In [1]: import numpy as np

In [2]: np.set_printoptions(precision=4, suppress=True, linewidth=100)

In [3]: J = np.load("a.npy")

In [4]: J
Out[4]: 
array([[ 21.5768,  16.2149, -21.5332],
       [ -2.5658,  -1.7457,   2.412 ],
       [ -0.4632,  -0.3099,   0.3621],
       [ -1.4608,  -1.0178,   1.3694],
       [ -6.3007,  -4.7534,   6.3228],
       [ -0.0851,  -0.1419,   0.0906],
       [  0.8909,   0.608 ,  -0.994 ],
       [ -5.2454,  -3.9576,   5.2087],
       [-12.8869,  -9.6908,  13.0246],
       [ 15.2048,  11.4307, -15.2147],
       [ -6.3177,  -4.8308,   6.319 ],
       [  8.6499,   6.5256,  -8.6474],
       [-13.8112, -10.3501,  13.8158],
       [ -0.9788,  -0.6337,   0.8129],
       [ -6.7611,  -5.1425,   6.8403],
       [  0.2028,   0.1628,  -0.1583],
       [ -0.3939,  -0.2505,   0.4834],
       [-10.7169,  -7.9568,  10.7435],
       [ -7.4737,  -5.5805,   7.3092],
       [ -0.9849,  -0.8045,   1.1275],
       [  4.6727,   3.4779,  -4.5532],
       [ -6.0028,  -4.4536,   6.0673],
       [ -7.1055,  -5.1734,   6.9308],
       [ -4.9102,  -3.6685,   4.9743],
       [-11.1029,  -8.3154,  11.2219],
       [ -4.3376,  -3.4014,   4.5116],
       [ -8.165 ,  -6.0784,   8.0044],
       [  0.4677,   0.2344,  -0.4176],
       [  0.1205,   0.1504,  -0.1542],
       [ -5.6204,  -4.2226,   5.6353],
       [  4.8394,   3.5554,  -4.9257],
       [  7.1973,   5.2707,  -7.1176]])

In [5]: cen = J - J.mean(axis=0)

In [6]: V = np.linalg.svd(cen)[2][:1]

In [7]: other = cen - cen @ V.T @ V

In [8]: np.round(np.linalg.norm(other) / np.linalg.norm(cen), 4)
Out[8]: np.float64(0.0074)

In [9]: (cen @ V.T).std(axis=0)
Out[9]: array([12.0028])

In [10]: np.diag(V.T @ V)
Out[10]: array([0.3904, 0.2192, 0.3904])

In [11]: np.cov(cen @ V.T, rowvar=False)
Out[11]: array(148.7153)

In [12]: [round(float(x), 4) for x in np.linalg.svd(J, compute_uv=False)[:3]]
Out[12]: [69.979, 0.3954, 0.3086]

In [13]: np.linalg.cond(J) > 100
Out[13]: np.True_

In [14]: round(np.linalg.norm(J, 2) / np.linalg.norm(J), 4)
Out[14]: np.float64(1.0)

In [15]: rng = np.random.default_rng(667)

In [16]: idx = rng.permutation(3)

In [17]: other = J[:, idx] * rng.choice([-1, 1], 3)

In [18]: other
Out[18]: 
array([[ 21.5768, -21.5332,  16.2149],
       [ -2.5658,   2.412 ,  -1.7457],
       [ -0.4632,   0.3621,  -0.3099],
       [ -1.4608,   1.3694,  -1.0178],
       [ -6.3007,   6.3228,  -4.7534],
       [ -0.0851,   0.0906,  -0.1419],
       [  0.8909,  -0.994 ,   0.608 ],
       [ -5.2454,   5.2087,  -3.9576],
       [-12.8869,  13.0246,  -9.6908],
       [ 15.2048, -15.2147,  11.4307],
       [ -6.3177,   6.319 ,  -4.8308],
       [  8.6499,  -8.6474,   6.5256],
       [-13.8112,  13.8158, -10.3501],
       [ -0.9788,   0.8129,  -0.6337],
       [ -6.7611,   6.8403,  -5.1425],
       [  0.2028,  -0.1583,   0.1628],
       [ -0.3939,   0.4834,  -0.2505],
       [-10.7169,  10.7435,  -7.9568],
       [ -7.4737,   7.3092,  -5.5805],
       [ -0.9849,   1.1275,  -0.8045],
       [  4.6727,  -4.5532,   3.4779],
       [ -6.0028,   6.0673,  -4.4536],
       [ -7.1055,   6.9308,  -5.1734],
       [ -4.9102,   4.9743,  -3.6685],
       [-11.1029,  11.2219,  -8.3154],
       [ -4.3376,   4.5116,  -3.4014],
       [ -8.165 ,   8.0044,  -6.0784],
       [  0.4677,  -0.4176,   0.2344],
       [  0.1205,  -0.1542,   0.1504],
       [ -5.6204,   5.6353,  -4.2226],
       [  4.8394,  -4.9257,   3.5554],
       [  7.1973,  -7.1176,   5.2707]])

In [19]: U, _, vt = np.linalg.svd(J.T @ other)

In [20]: idx
Out[20]: array([0, 2, 1])

In [21]: np.round(np.linalg.lstsq(J, other)[0], 4) + 0
Out[21]: 
array([[1., 0., 0.],
       [0., 0., 1.],
       [0., 1., 0.]])

In [22]: np.round(U @ vt, 4) + 0
Out[22]: 
array([[1., 0., 0.],
       [0., 0., 1.],
       [0., 1., 0.]])

In [23]: proj = J @ np.linalg.solve(J.T @ J, J.T)

In [24]: round(float(np.trace(proj)), 4)
Out[24]: 3.0

In [25]: np.allclose(proj @ proj, proj)
Out[25]: True

In [26]: E = np.loadtxt("test7.csv", delimiter=",")

In [27]: E
Out[27]: 
array([[ 0.,  0.,  0.,  0.,  0.],
       [ 0.,  0., -1., -1., -1.],
       [ 0., -1.,  0., -1., -1.],
       [ 0., -1., -1.,  0., -1.],
       [ 0., -1., -1., -1.,  0.]])

In [28]: evals, V = np.linalg.eigh(E)

In [29]: np.linalg.eigvalsh(E @ E)
Out[29]: array([0., 1., 1., 1., 9.])

In [30]: np.unique(evals.round(6) + 0, return_counts=True)[1]
Out[30]: array([1, 1, 3])

In [31]: evals
Out[31]: array([-3.,  0.,  1.,  1.,  1.])

In [32]: np.round(V @ np.diag(evals) @ V.T, 4) + 0
Out[32]: 
array([[ 0.,  0.,  0.,  0.,  0.],
       [ 0.,  0., -1., -1., -1.],
       [ 0., -1.,  0., -1., -1.],
       [ 0., -1., -1.,  0., -1.],
       [ 0., -1., -1., -1.,  0.]])

In [33]: (evals > 1e-8).sum(), (evals < -1e-8).sum()
Out[33]: (np.int64(3), np.int64(1))

In [34]: round(evals.sum(), 4), np.trace(E)
Out[34]: (np.float64(-0.0), np.float64(0.0))

In [35]: np.round(V.T @ V, 4) + 0
Out[35]: 
array([[1., 0., 0., 0., 0.],
       [0., 1., 0., 0., 0.],
       [0., 0., 1., 0., 0.],
       [0., 0., 0., 1., 0.],
       [0., 0., 0., 0., 1.]])

In [36]: np.linalg.svd(E, compute_uv=False)
Out[36]: array([3., 1., 1., 1., 0.])

In [37]: np.round(np.linalg.eigvalsh(E + -1 * np.eye(5)), 4) + 0
Out[37]: array([-4., -1.,  0.,  0.,  0.])

In [38]: [round(float(x), 4) for x in np.linalg.svd(E, compute_uv=False)[:3]]
Out[38]: [3.0, 1.0, 1.0]

In [39]: np.argsort(-np.linalg.norm(E, axis=0).round(6), kind="stable")[:3]
Out[39]: array([1, 2, 3])

In [40]: idx = rng.permutation(5)

In [41]: idx
Out[41]: array([1, 3, 2, 4, 0])

In [42]: other = E[idx][:, idx]

In [43]: np.diag(other)
Out[43]: array([0., 0., 0., 0., 0.])

In [44]: other
Out[44]: 
array([[ 0., -1., -1., -1.,  0.],
       [-1.,  0., -1., -1.,  0.],
       [-1., -1.,  0., -1.,  0.],
       [-1., -1., -1.,  0.,  0.],
       [ 0.,  0.,  0.,  0.,  0.]])

In [45]: round(float(np.linalg.det(other)), 4), round(np.linalg.det(E[idx]), 4)
Out[45]: (0.0, np.float64(0.0))

In [46]: np.allclose(other, E)
Out[46]: False

In [47]: np.allclose(E, E.T)
Out[47]: True

In [48]: np.linalg.determinant(E)
---------------------------------------------------------------------------
AttributeError                            Traceback (most recent call last)
Cell In[48], line 1
----> 1 np.linalg.determinant(E)

AttributeError: module 'numpy.linalg' has no attribute 'determinant'

In [49]: E @ E
Out[49]: 
array([[0., 0., 0., 0., 0.],
       [0., 3., 2., 2., 2.],
       [0., 2., 3., 2., 2.],
       [0., 2., 2., 3., 2.],
       [0., 2., 2., 2., 3.]])

In [50]: round(float(np.abs(np.linalg.eigvals(E)).max()), 4)
Out[50]: 3.0

In [51]: np.linalg.matrix_power(E, 3)
Out[51]: 
array([[ 0.,  0.,  0.,  0.,  0.],
       [ 0., -6., -7., -7., -7.],
       [ 0., -7., -6., -7., -7.],
       [ 0., -7., -7., -6., -7.],
       [ 0., -7., -7., -7., -6.]])

In [52]: np.allclose(E @ E.T, E.T @ E)
Out[52]: True

In [53]: sv = 3 * 0.7 ** np.arange(3)

In [54]: data = rng.normal(size=(20, 3)) * rng.permutation(sv)

In [55]: data
Out[55]: 
array([[ 2.5016,  0.2683,  1.1668],
       [-2.9584, -1.5785, -0.8741],
       [ 0.556 , -1.8454,  0.4738],
       [-2.5732,  1.2358, -0.8167],
       [-1.4219,  0.5612, -1.9577],
       [ 2.3953, -1.2014, -0.4623],
       [ 2.8357, -2.5436, -0.0024],
       [ 4.256 , -1.2755, -0.3697],
       [-1.0473, -1.119 ,  0.7575],
       [ 1.2971,  2.6556,  0.2175],
       [-2.2983, -0.6392, -0.0825],
       [ 0.1068,  5.8379, -1.0694],
       [-2.1427, -2.8053, -1.5875],
       [ 2.0441, -0.8956,  2.132 ],
       [-2.0805, -1.0452,  0.0115],
       [ 2.9638, -1.7501,  2.2145],
       [-2.085 , -0.3271, -0.9612],
       [ 2.6544, -3.9542,  0.7653],
       [-1.1895, -1.4302,  1.5347],
       [ 1.4108, -6.6354,  1.352 ]])

In [56]: idx = rng.permutation(3)

In [57]: other = data[:, idx] * rng.choice([-1, 1], 3)

In [58]: other
Out[58]: 
array([[ 0.2683,  2.5016,  1.1668],
       [-1.5785, -2.9584, -0.8741],
       [-1.8454,  0.556 ,  0.4738],
       [ 1.2358, -2.5732, -0.8167],
       [ 0.5612, -1.4219, -1.9577],
       [-1.2014,  2.3953, -0.4623],
       [-2.5436,  2.8357, -0.0024],
       [-1.2755,  4.256 , -0.3697],
       [-1.119 , -1.0473,  0.7575],
       [ 2.6556,  1.2971,  0.2175],
       [-0.6392, -2.2983, -0.0825],
       [ 5.8379,  0.1068, -1.0694],
       [-2.8053, -2.1427, -1.5875],
       [-0.8956,  2.0441,  2.132 ],
       [-1.0452, -2.0805,  0.0115],
       [-1.7501,  2.9638,  2.2145],
       [-0.3271, -2.085 , -0.9612],
       [-3.9542,  2.6544,  0.7653],
       [-1.4302, -1.1895,  1.5347],
       [-6.6354,  1.4108,  1.352 ]])

In [59]: U, _, vt = np.linalg.svd(data.T @ other)

In [60]: np.round(U @ vt, 4) + 0
Out[60]: 
array([[0., 1., 0.],
       [1., 0., 0.],
       [0., 0., 1.]])

In [61]: np.round(np.linalg.lstsq(data, other)[0], 4) + 0
Out[61]: 
array([[0., 1., 0.],
       [1., 0., 0.],
       [0., 0., 1.]])

In [62]: idx
Out[62]: array([1, 0, 2])

In [63]: cen = data - data.mean(axis=0)

In [64]: V = np.linalg.svd(cen)[2][:2]

In [65]: other = cen - cen @ V.T @ V

In [66]: (cen @ V.T).std(axis=0)
Out[66]: array([2.6338, 2.0962])

In [67]: other.std(axis=0)
Out[67]: array([0.2377, 0.1231, 0.8727])

In [68]: other = data / np.sqrt((data ** 2).mean(axis=1, keepdims=True))

In [69]: other[5]
Out[69]: array([ 1.5257, -0.7652, -0.2944])

In [70]: np.linalg.matrix_rank(other) == np.linalg.matrix_rank(data)
Out[70]: np.True_

In [71]: np.linalg.matrix_rank(data - data.mean(axis=1, keepdims=True))
Out[71]: np.int64(2)

In [72]: feats = np.load("dump.npy")

In [73]: feats
Out[73]: 
array([[0, 0, 1],
       [0, 0, 0],
       [1, 0, 0]])

In [74]: np.argwhere(np.triu(feats))
Out[74]: array([[0, 2]])

In [75]: Lm = np.diag(feats.sum(axis=1)) - feats

In [76]: (np.linalg.eigvalsh(Lm) < 1e-8).sum()
Out[76]: np.int64(2)

In [77]: np.linalg.matrix_rank(Lm)
Out[77]: np.int64(1)

In [78]: round(np.linalg.det(Lm[1:, 1:]))
Out[78]: 0

In [79]: round(np.linalg.norm(feats, 2) / np.linalg.norm(feats), 4)
Out[79]: np.float64(0.7071)

In [80]: np.linalg.cond(feats) > 100
Out[80]: np.True_

In [81]: M = np.load("m.npy")

In [82]: M
Out[82]: 
array([[-1.0894, -9.0022, -4.2159],
       [-2.6329, -9.635 ,  0.4837],
       [-4.46  , -4.3484,  7.8231],
       [ 4.3186, -1.4577,  8.9008],
       [-1.3308,  4.101 ,  9.0228],
       [-8.8679, -0.5899,  4.5839],
       [-9.5665, -2.5324,  1.4385],
       [ 4.377 , -8.9622, -0.7222],
       [ 5.7316, -2.6272,  7.7619],
       [ 7.3048, -4.3624, -5.2545],
       [ 6.196 , -0.9072,  7.7965],
       [ 4.9942, -0.121 , -8.6628],
       [-7.0855, -3.7674,  5.9667],
       [-0.4986, -9.7559, -2.1386],
       [-6.2352, -5.3252, -5.724 ],
       [ 4.3304,  7.375 , -5.1824],
       [-7.8966, -4.6849,  3.9617],
       [ 8.4662,  5.3025,  0.4547],
       [ 6.2219, -6.5649, -4.265 ],
       [-4.4508, -6.7341, -5.9027],
       [-5.2032,  7.6781, -3.7381],
       [ 1.0814, -0.8129,  9.9081],
       [ 8.3331,  1.53  , -5.3121],
       [-4.7125,  0.3238,  8.814 ]])

In [83]: C2 = np.cov(M, rowvar=False)

In [84]: np.corrcoef(M.T)
Out[84]: 
array([[ 1.    ,  0.1622, -0.1935],
       [ 0.1622,  1.    ,  0.1137],
       [-0.1935,  0.1137,  1.    ]])

In [85]: np.argsort(-M.std(axis=0).round(6), kind="stable")
Out[85]: array([2, 0, 1])

In [86]: round(np.corrcoef(M[:, 0], M[:, 1])[0, 1], 4)
Out[86]: np.float64(0.1622)

In [87]: C2.shape
Out[87]: (3, 3)

In [88]: np.argwhere(np.triu(np.abs(np.corrcoef(M.T)) > 0.8, 1))
Out[88]: array([], shape=(0, 2), dtype=int64)

In [89]: np.median(M, axis=0)
Out[89]: array([-0.794 , -2.5798,  0.4692])

In [90]: np.linalg.eigvalsh(C2)[::-1]
Out[90]: array([42.982 , 33.4277, 21.0625])

In [91]: np.polyfit(M[:, 0], M[:, 1], 1)
Out[91]: array([ 0.1384, -2.3129])

In [92]: dist = np.linalg.norm(M[:, None] - M[None], axis=-1)

In [93]: dist[14].round(6).argsort(kind="stable")[:4]
Out[93]: array([14, 19,  0, 13])

In [94]: dist[:5, :5]
Out[94]: 
array([[ 0.    ,  4.9869, 13.34  , 16.069 , 18.6283],
       [ 4.9869,  0.    ,  9.2279, 13.6396, 16.2262],
       [13.34  ,  9.2279,  0.    ,  9.3049,  9.0897],
       [16.069 , 13.6396,  9.3049,  0.    ,  7.9265],
       [18.6283, 16.2262,  9.0897,  7.9265,  0.    ]])

In [95]: x = np.array([3, 0, 0])

In [96]: rhs = M @ x

In [97]: c, lr = np.zeros(3), 1 / np.linalg.norm(M, 2) ** 2

In [98]: for i in range(3):
    ...:     c -= lr * M.T @ (M @ c - rhs)
    ...:     if i % 1 == 0: print(i, round(np.linalg.norm(M @ c - rhs), 4))
    ...: 
0 21.1283
1 8.6123
2 3.6149

In [99]: round(float(np.linalg.cond(M)), 4)
Out[99]: 1.3185

In [100]: m1 = np.minimum.outer(np.arange(1, 6), np.arange(1, 6)) * -2

In [101]: m1
Out[101]: 
array([[ -2,  -2,  -2,  -2,  -2],
       [ -2,  -4,  -4,  -4,  -4],
       [ -2,  -4,  -6,  -6,  -6],
       [ -2,  -4,  -6,  -8,  -8],
       [ -2,  -4,  -6,  -8, -10]])

In [102]: other = m1 / np.sqrt((m1 ** 2).mean(axis=1, keepdims=True))

In [103]: np.linalg.matrix_rank(other) == np.linalg.matrix_rank(m1)
Out[103]: np.True_

In [104]: other[3]
Out[104]: array([-0.3297, -0.6594, -0.9891, -1.3188, -1.3188])

In [105]: np.linalg.matrix_rank(m1 - m1.mean(axis=1, keepdims=True))
Out[105]: np.int64(4)

In [106]: m1 - m1.mean(axis=1, keepdims=True)
Out[106]: 
array([[ 0. ,  0. ,  0. ,  0. ,  0. ],
       [ 1.6, -0.4, -0.4, -0.4, -0.4],
       [ 2.8,  0.8, -1.2, -1.2, -1.2],
       [ 3.6,  1.6, -0.4, -2.4, -2.4],
       [ 4. ,  2. ,  0. , -2. , -4. ]])
